% ipython --no-banner

In [1]: import numpy as np

In [2]: np.set_printoptions(precision=2, suppress=True, linewidth=140, sign=" ")

In [3]: J = np.load("case4.npy")

In [4]: J
Out[4]: 
array([[ 6, -2,  3, -2],
       [ 3, -7, -5, -3],
       [-2, -5, 16,  0],
       [ 3,  4, -2, 13]])

In [5]: r0, r1 = J[2], J[1]

In [6]: r0 @ r1
Out[6]: np.int64(-51)

In [7]: p = (r0 @ r1) / (r0 @ r0) * r0

In [8]: np.round(np.linalg.norm(r0 + r1) ** 2 + np.linalg.norm(r0 - r1) ** 2, 2)
Out[8]: np.float64(754.0)

In [9]: print(p)
[ 0.36  0.89 -2.86 -0.  ]

In [10]: Y = J[0, 0] * J[1:] - np.outer(J[1:, 0], J[0])

In [11]: Y
Out[11]: 
array([[  0, -36, -39, -12],
       [  0, -34, 102,  -4],
       [  0,  30, -21,  84]])

In [12]: np.flatnonzero(~Y.round(6).any(axis=1))
Out[12]: array([], dtype=int64)

In [13]: np.linalg.matrix_rank(Y), np.linalg.matrix_rank(J)
Out[13]: (np.int64(3), np.int64(4))

In [14]: J[:, 0] / J[0, 0]
Out[14]: array([ 1.  ,  0.5 , -0.33,  0.5 ])

In [15]: P = np.triu(np.array([[-2, 3, -2, 4], [-3, 5, -4, -4], [4, -4, 0, 2], [-3, -5, -2, 4]]), 1) + np.eye(4)

In [16]: Y = P @ J @ np.linalg.inv(P)

In [17]: print(np.poly(Y))
[     1.    -28.    142.   1482. -10666.]

In [18]: np.linalg.matrix_rank(Y)
Out[18]: np.int64(4)

In [19]: print(np.trace(Y), np.trace(J))
28.0 28

In [20]: arr = np.loadtxt("run2.csv", delimiter=",")

In [21]: arr
Out[21]: 
array([[-0.22, -0.01,  0.16, -0.25],
       [-0.38, -0.01,  0.01, -0.78],
       [-0.25, -0.63, -0.7 , -0.02],
       [ 0.25,  0.06,  0.13, -0.5 ],
       [-0.22, -0.66,  0.69,  0.14],
       [-0.79,  0.41,  0.02,  0.25]])

In [22]: arr.sum(axis=1)
Out[22]: array([-0.32, -1.16, -1.59, -0.06, -0.05, -0.11])

In [23]: np.unravel_index(np.abs(arr).argmax(), arr.shape)
Out[23]: (np.int64(5), np.int64(0))

In [24]: Y = np.c_[arr[:, :1] @ np.array([[-1]]), np.array([2, 2, 1, 2, 0, 3])]

In [25]: Y
Out[25]: 
array([[ 0.22,  2.  ],
       [ 0.38,  2.  ],
       [ 0.25,  1.  ],
       [-0.25,  2.  ],
       [ 0.22,  0.  ],
       [ 0.79,  3.  ]])

In [26]: print(np.linalg.matrix_rank(Y))
2

In [27]: np.round(np.linalg.lstsq(arr, Y[:, 0])[0], 2) + 0
Out[27]: array([-1.,  0.,  0.,  0.])
